% ipython --no-banner

In [1]: import numpy as np

In [2]: from numpy import linalg as LA

In [3]: np.set_printoptions(precision=1, suppress=True, linewidth=160, sign=" ")

In [4]: E = np.load("a.npy")

In [5]: E
Out[5]: 
array([[-0.2, -1.1,  1. ],
       [ 0.6, -0.7,  1. ],
       [ 3.8,  0.9,  1. ],
       [-4.7, -3.3,  1. ],
       [-1.2, -1.6,  1. ],
       [ 0.4, -0.8,  1. ],
       [ 0.2, -0.9,  1. ],
       [ 4. ,  1. ,  1. ],
       [ 2.9,  0.4,  1. ],
       [-2.2, -2.1,  1. ],
       [ 0.1, -1. ,  1. ],
       [ 1.2, -0.4,  1. ],
       [ 2.6,  0.3,  1. ],
       [ 2.4,  0.2,  1. ],
       [ 3.6,  0.8,  1. ],
       [ 2.8,  0.4,  1. ],
       [ 0.1, -1. ,  1. ],
       [ 1.2, -0.4,  1. ],
       [ 1.8, -0.1,  1. ],
       [ 0.5, -0.8,  1. ]])

In [6]: np.argsort(-LA.norm(E, axis=0).round(6), kind="stable")[:3]
Out[6]: array([ 0,  1,  2])

In [7]: Uu, s, vt = LA.svd(E)

In [8]: evecs = vt[:(s > 1e-8).sum()]

In [9]: rng = np.random.default_rng(3257)

In [10]: x0 = E[10] + 4 * E[7] + rng.integers(2) * np.eye(3)[2]

In [11]: x0
Out[11]: array([ 16.3,   3.1,   6. ])

In [12]: np.diag(evecs.T @ evecs)
Out[12]: array([ 0.9,  0.6,  0.6])

In [13]: LA.matrix_rank(np.vstack([E, x0]))
Out[13]: np.int64(3)

In [14]: round(LA.norm(x0 - evecs.T @ evecs @ x0), 1)
Out[14]: np.float64(0.7)

In [15]: np.allclose(evecs.T @ evecs @ x0, x0)
Out[15]: False

In [16]: Uu, s, vt = LA.svd(E)

In [17]: np.argmax(s[:-1] / (s[1:] + 1e-6)) + 1
Out[17]: np.int64(2)

In [18]: s.round(1) + 0
Out[18]: array([ 11. ,   5.7,   0. ])

In [19]: other = Uu[:, :2] @ np.diag(s[:2]) @ vt[:2]

In [20]: LA.matrix_rank(other)
Out[20]: np.int64(2)

In [21]: LA.matrix_rank(E, rtol=0.05)
Out[21]: np.int64(2)

In [22]: other
Out[22]: 
array([[-0.2, -1.1,  1. ],
       [ 0.6, -0.7,  1. ],
       [ 3.8,  0.9,  1. ],
       [-4.7, -3.3,  1. ],
       [-1.2, -1.6,  1. ],
       [ 0.4, -0.8,  1. ],
       [ 0.2, -0.9,  1. ],
       [ 4. ,  1. ,  1. ],
       [ 2.9,  0.4,  1. ],
       [-2.2, -2.1,  1. ],
       [ 0.1, -1. ,  1. ],
       [ 1.2, -0.4,  1. ],
       [ 2.6,  0.3,  1. ],
       [ 2.4,  0.2,  1. ],
       [ 3.6,  0.8,  1. ],
       [ 2.8,  0.4,  1. ],
       [ 0.1, -1. ,  1. ],
       [ 1.2, -0.4,  1. ],
       [ 1.8, -0.1,  1. ],
       [ 0.5, -0.8,  1. ]])

In [23]: np.round(np.abs(E - other).max(), 1)
Out[23]: np.float64(0.0)

In [24]: round(LA.norm(E - other) / LA.norm(E), 1)
Out[24]: np.float64(0.0)
